$ ipython --no-banner

In [1]: import numpy as np

In [2]: np.set_printoptions(suppress=True, linewidth=100)

In [3]: rd = lambda a: np.round(a, 2) + 0

In [4]: mat = np.array([[-2.7, -0.6, 0.3],
   ...:     [0.0, 0.3, -0.2],
   ...:     [-1.3, 2.1, 0.0],
   ...:     [0.0, 1.1, -1.8],
   ...:     [-1.0, -0.7, 0.2],
   ...:     [0.5, 0.7, -1.5],
   ...:     [0.4, -0.5, -0.4],
   ...:     [0.1, 1.0, -0.5],
   ...:     [-0.7, -1.8, 0.0],
   ...:     [-0.5, -0.1, 0.4],
   ...:     [-1.5, 0.1, 0.2],
   ...:     [-0.4, 0.3, 0.1],
   ...:     [1.0, 0.6, 0.4],
   ...:     [0.1, 2.3, -2.1],
   ...:     [-0.4, -0.7, -2.4],
   ...:     [0.0, 0.3, 0.1],
   ...:     [0.3, 1.1, 0.5],
   ...:     [1.5, -0.5, 0.4],
   ...:     [0.8, -0.8, -0.3],
   ...:     [-0.8, -0.5, 0.9],
   ...:     [-0.8, -0.2, 0.4],
   ...:     [-0.1, -0.5, 0.5],
   ...:     [-0.2, -0.3, 0.5],
   ...:     [2.5, -0.6, -1.5],
   ...:     [-0.2, -1.1, -0.3],
   ...:     [-1.5, -0.1, -0.7],
   ...:     [1.2, -0.3, -1.9]])

In [5]: rng = np.random.default_rng(3)

In [6]: mat[:, 0] = 2 * mat[:, 2] + 0.02 * rng.normal(size=27)

In [7]: rd(mat)
Out[7]: 
array([[ 0.64, -0.6 ,  0.3 ],
       [-0.45,  0.3 , -0.2 ],
       [ 0.01,  2.1 ,  0.  ],
       [-3.61,  1.1 , -1.8 ],
       [ 0.39, -0.7 ,  0.2 ],
       [-3.  ,  0.7 , -1.5 ],
       [-0.84, -0.5 , -0.4 ],
       [-1.  ,  1.  , -0.5 ],
       [-0.02, -1.8 ,  0.  ],
       [ 0.87, -0.1 ,  0.4 ],
       [ 0.4 ,  0.1 ,  0.2 ],
       [ 0.19,  0.3 ,  0.1 ],
       [ 0.79,  0.6 ,  0.4 ],
       [-4.21,  2.3 , -2.1 ],
       [-4.82, -0.7 , -2.4 ],
       [ 0.19,  0.3 ,  0.1 ],
       [ 1.01,  1.1 ,  0.5 ],
       [ 0.8 , -0.5 ,  0.4 ],
       [-0.58, -0.8 , -0.3 ],
       [ 1.8 , -0.5 ,  0.9 ],
       [ 0.8 , -0.2 ,  0.4 ],
       [ 1.03, -0.5 ,  0.5 ],
       [ 1.01, -0.3 ,  0.5 ],
       [-3.01, -0.6 , -1.5 ],
       [-0.6 , -1.1 , -0.3 ],
       [-1.39, -0.1 , -0.7 ],
       [-3.76, -0.3 , -1.9 ]])

In [8]: Ac = mat - mat.mean(axis=0)

In [9]: V = np.linalg.svd(Ac)[2][:2]

In [10]: A2 = Ac - Ac @ V.T @ V

In [11]: rd((Ac @ V.T).std(axis=0))
Out[11]: array([2.05, 0.88])

In [12]: rd(np.cov(Ac @ V.T, rowvar=False))
Out[12]: 
array([[4.34, 0.  ],
       [0.  , 0.81]])

In [13]: rd(np.diag(V.T @ V))
Out[13]: array([0.8, 1. , 0.2])

In [14]: idx = mat[:, 1] > np.median(mat[:, 1])

In [15]: f = mat[idx].mean(axis=0) - mat[~idx].mean(axis=0)

In [16]: np.argsort(-np.abs(f).round(6), kind="stable")
Out[16]: array([1, 0, 2])

In [17]: rd(f)
Out[17]: array([-0.27,  1.4 , -0.14])

In [18]: rd((((mat - mat.mean(axis=0)) @ f > 0) == idx).mean())
Out[18]: np.float64(0.85)

In [19]: idx.astype(int)
Out[19]: array([0, 1, 1, 1, 0, 1, 0, 1, 0, 1, 1, 1, 1, 1, 0, 1, 1, 0, 0, 0, 0, 0, 0, 0, 0, 1, 0])

In [20]: ((mat - mat.mean(axis=0)) @ f > 0).astype(int)
Out[20]: array([0, 1, 1, 1, 0, 1, 0, 1, 0, 0, 0, 1, 1, 1, 1, 1, 1, 0, 0, 0, 0, 0, 0, 0, 0, 1, 1])

In [21]: vec = np.array([2, 2, 0])

In [22]: h1 = np.maximum(mat @ vec, 0)

In [23]: rd(mat.T @ h1)
Out[23]: array([17.3 , 12.87,  8.55])

In [24]: ang = np.radians(135)

In [25]: Rm = np.eye(3)

In [26]: Rm[0, 0] = Rm[1, 1] = np.cos(ang)

In [27]: Rm[0, 1], Rm[1, 0] = -np.sin(ang), np.sin(ang)

In [28]: rd(Rm)
Out[28]: 
array([[-0.71, -0.71,  0.  ],
       [ 0.71, -0.71,  0.  ],
       [ 0.  ,  0.  ,  1.  ]])

In [29]: A2 = mat @ Rm.T

In [30]: np.allclose(np.linalg.norm(mat, axis=1), np.linalg.norm(A2, axis=1))
Out[30]: True

In [31]: np.allclose(mat @ mat.T, A2 @ A2.T)
Out[31]: True

In [32]: rd(np.linalg.svd(mat, compute_uv=False)), rd(np.linalg.svd(A2, compute_uv=False))
Out[32]: (array([11.26,  4.59,  0.05]), array([11.26,  4.59,  0.05]))

In [33]: rd(np.linalg.det(Rm)), rd(np.trace(Rm))
Out[33]: (np.float64(1.0), np.float64(-0.41))

In [34]: P = mat @ np.linalg.solve(mat.T @ mat, mat.T)

In [35]: np.allclose(P @ P, P)
Out[35]: True

In [36]: rd(P @ mat[:, 2])
Out[36]: 
array([ 0.3, -0.2,  0. , -1.8,  0.2, -1.5, -0.4, -0.5,  0. ,  0.4,  0.2,  0.1,  0.4, -2.1, -2.4,
        0.1,  0.5,  0.4, -0.3,  0.9,  0.4,  0.5,  0.5, -1.5, -0.3, -0.7, -1.9])

In [37]: rd(np.trace(P))
Out[37]: np.float64(3.0)

In [38]: m1 = np.diag(20 * np.array([1, 1, 1, 0, 1, 0, 0])) + np.array([[0, 2, 4, 2, 0, 5, 2],
    ...:     [1, 3, 2, 1, 0, 0, 5],
    ...:     [1, 0, 0, 1, 1, 1, 4],
    ...:     [5, 5, 2, 5, 2, 5, 0],
    ...:     [1, 1, 2, 1, 2, 2, 4],
    ...:     [2, 2, 4, 5, 0, 3, 2],
    ...:     [2, 5, 2, 1, 5, 3, 4]])

In [39]: m1
Out[39]: 
array([[20,  2,  4,  2,  0,  5,  2],
       [ 1, 23,  2,  1,  0,  0,  5],
       [ 1,  0, 20,  1,  1,  1,  4],
       [ 5,  5,  2,  5,  2,  5,  0],
       [ 1,  1,  2,  1, 22,  2,  4],
       [ 2,  2,  4,  5,  0,  3,  2],
       [ 2,  5,  2,  1,  5,  3,  4]])

In [40]: Uu, sv, Vh = np.linalg.svd(m1, full_matrices=False)

In [41]: rd(np.abs(Vh[0]))
Out[41]: array([0.43, 0.57, 0.44, 0.17, 0.38, 0.21, 0.28])

In [42]: rd(np.sqrt((sv ** 2).sum())), rd(np.linalg.norm(m1))
Out[42]: (np.float64(46.88), np.float64(46.88))

In [43]: np.abs(Uu[:, 0]).round(6).argmax()
Out[43]: np.int64(1)

In [44]: rd(Vh @ Vh.T)
Out[44]: 
array([[1., 0., 0., 0., 0., 0., 0.],
       [0., 1., 0., 0., 0., 0., 0.],
       [0., 0., 1., 0., 0., 0., 0.],
       [0., 0., 0., 1., 0., 0., 0.],
       [0., 0., 0., 0., 1., 0., 0.],
       [0., 0., 0., 0., 0., 1., 0.],
       [0., 0., 0., 0., 0., 0., 1.]])

In [45]: rd(Uu.T @ Uu)
Out[45]: 
array([[1., 0., 0., 0., 0., 0., 0.],
       [0., 1., 0., 0., 0., 0., 0.],
       [0., 0., 1., 0., 0., 0., 0.],
       [0., 0., 0., 1., 0., 0., 0.],
       [0., 0., 0., 0., 1., 0., 0.],
       [0., 0., 0., 0., 0., 1., 0.],
       [0., 0., 0., 0., 0., 0., 1.]])

In [46]: rd(sv)
Out[46]: array([29.68, 22.17, 21.06, 18.04,  6.91,  2.53,  1.54])

In [47]: (sv > 1e-8).sum()
Out[47]: np.int64(7)

In [48]: rd(sv / sv[0])
Out[48]: array([1.  , 0.75, 0.71, 0.61, 0.23, 0.09, 0.05])

In [49]: rd(np.cumsum(sv ** 2) / np.sum(sv ** 2))
Out[49]: array([0.4 , 0.62, 0.83, 0.97, 1.  , 1.  , 1.  ])

In [50]: Uu.shape, sv.shape, Vh.shape
Out[50]: ((7, 7), (7,), (7, 7))

In [51]: idx = rng.permutation(7)

In [52]: idx
Out[52]: array([0, 5, 1, 2, 4, 6, 3])

In [53]: A2 = m1[idx][:, idx]

In [54]: A2
Out[54]: 
array([[20,  5,  2,  4,  0,  2,  2],
       [ 2,  3,  2,  4,  0,  2,  5],
       [ 1,  0, 23,  2,  0,  5,  1],
       [ 1,  1,  0, 20,  1,  4,  1],
       [ 1,  2,  1,  2, 22,  4,  1],
       [ 2,  3,  5,  2,  5,  4,  1],
       [ 5,  5,  5,  2,  2,  0,  5]])

In [55]: np.allclose(A2, m1)
Out[55]: False

In [56]: rd(np.sort(np.abs(np.linalg.eigvals(A2))))
Out[56]: array([ 1.63,  2.77,  6.31, 17.92, 20.71, 21.93, 28.98])

In [57]: W0 = np.load("layer17.npy")

In [58]: W0
Out[58]: 
array([[-3,  0, -3,  1,  0,  2,  3,  2, -2],
       [-1,  1,  1,  1, -1,  3,  1,  0, -3],
       [ 0,  0,  1,  3, -2,  1,  2, -3,  2]])

In [59]: rd(np.linalg.norm(W0, "nuc"))
Out[59]: np.float64(16.4)

In [60]: rd(np.linalg.norm(W0, axis=1))
Out[60]: array([6.32, 4.9 , 5.66])

In [61]: rd(np.linalg.norm(W0) ** 2 / np.linalg.norm(W0, 2) ** 2)
Out[61]: np.float64(1.92)

In [62]: T = np.stack([W0, -2 * W0, W0[::-1]])

In [63]: np.einsum("bij,cij->bc", T, T)
Out[63]: 
array([[  96, -192,   20],
       [-192,  384,  -40],
       [  20,  -40,   96]])

In [64]: def softmax(z):
    ...:     e = np.exp(z - z.max(axis=-1, keepdims=True))
    ...:     return e / e.sum(axis=-1, keepdims=True)
    ...: 

In [65]: rd(softmax(W0).sum(axis=1))
Out[65]: array([1., 1., 1.])

In [66]: rd(softmax(10 * W0[1]))
Out[66]: array([0., 0., 0., 0., 0., 1., 0., 0., 0.])

In [67]: scores = W0 @ W0.T / np.sqrt(9)

In [68]: softmax(scores).round(6).argmax(axis=1)
Out[68]: array([0, 1, 2])

In [69]: rd(softmax(scores)[1] @ W0)
Out[69]: array([-1.13,  0.93,  0.74,  1.  , -0.94,  2.93,  1.13,  0.12, -2.93])

In [70]: rd(np.linalg.norm(m1[4], 1)), rd(np.linalg.norm(m1[4], np.inf))
Out[70]: (np.float64(33.0), np.float64(22.0))

In [71]: rd(np.linalg.norm(m1, axis=0))
Out[71]: array([20.88, 24.25, 21.17,  7.62, 22.67,  8.54,  9.  ])

In [72]: rd(np.linalg.norm(m1, 1)), rd(np.linalg.norm(m1, np.inf))
Out[72]: (np.float64(38.0), np.float64(35.0))

In [73]: vec = np.array([-1, 5, 5, -1, -3, -2, -1, 5, -4])

In [74]: np.sign((W0 @ vec).round(6))
Out[74]: array([-1,  1, -1])

In [75]: W0 @ vec
Out[75]: array([ -2,  18, -19])

In [76]: W0 @ np.eye(9)[3]
Out[76]: array([1., 1., 3.])

In [77]: W0 * vec
Out[77]: 
array([[  3,   0, -15,  -1,   0,  -4,  -3,  10,   8],
       [  1,   5,   5,  -1,   3,  -6,  -1,   0,  12],
       [  0,   0,   5,  -3,   6,  -2,  -2, -15,  -8]])

In [78]: W0 @ np.ones(9)
Out[78]: array([0., 2., 4.])

In [79]: W0 @ (2 * vec)
Out[79]: array([ -4,  36, -38])

In [80]: np.linalg.norm(W0 @ vec) <= np.linalg.norm(W0, 2) * np.linalg.norm(vec) + 1e-9
Out[80]: np.True_

In [81]: np.einsum("ij,j->i", W0, vec)
Out[81]: array([ -2,  18, -19])

In [82]: feats = np.array([[-1.0, 0.0, 0.0, 0.0, 0.0, 0.0, 0.0],
    ...:     [0.0, 1.0, 0.0, 0.0, 0.0, 0.0, 0.0],
    ...:     [0.0, 0.0, 1.0, 0.0, 0.0, 0.0, 0.0],
    ...:     [0.0, 0.0, 0.0, 1.0, 0.0, 0.0, 0.0],
    ...:     [0.0, 0.0, 0.0, 0.0, -1.0, 0.0, 0.0],
    ...:     [0.0, 0.0, 0.0, 0.0, 0.0, 1.0, 0.0],
    ...:     [0.0, 0.0, 0.0, 0.0, 0.0, 0.0, 1.0]])

In [83]: feats
Out[83]: 
array([[-1.,  0.,  0.,  0.,  0.,  0.,  0.],
       [ 0.,  1.,  0.,  0.,  0.,  0.,  0.],
       [ 0.,  0.,  1.,  0.,  0.,  0.,  0.],
       [ 0.,  0.,  0.,  1.,  0.,  0.,  0.],
       [ 0.,  0.,  0.,  0., -1.,  0.,  0.],
       [ 0.,  0.,  0.,  0.,  0.,  1.,  0.],
       [ 0.,  0.,  0.,  0.,  0.,  0.,  1.]])

In [84]: A2 = feats / np.sqrt((feats ** 2).mean(axis=1, keepdims=True))

In [85]: np.linalg.matrix_rank(feats - feats.mean(axis=1, keepdims=True))
Out[85]: np.int64(6)

In [86]: rd(np.linalg.norm(A2, axis=1))
Out[86]: array([2.65, 2.65, 2.65, 2.65, 2.65, 2.65, 2.65])

In [87]: np.linalg.matrix_rank(A2) == np.linalg.matrix_rank(feats)
Out[87]: np.True_
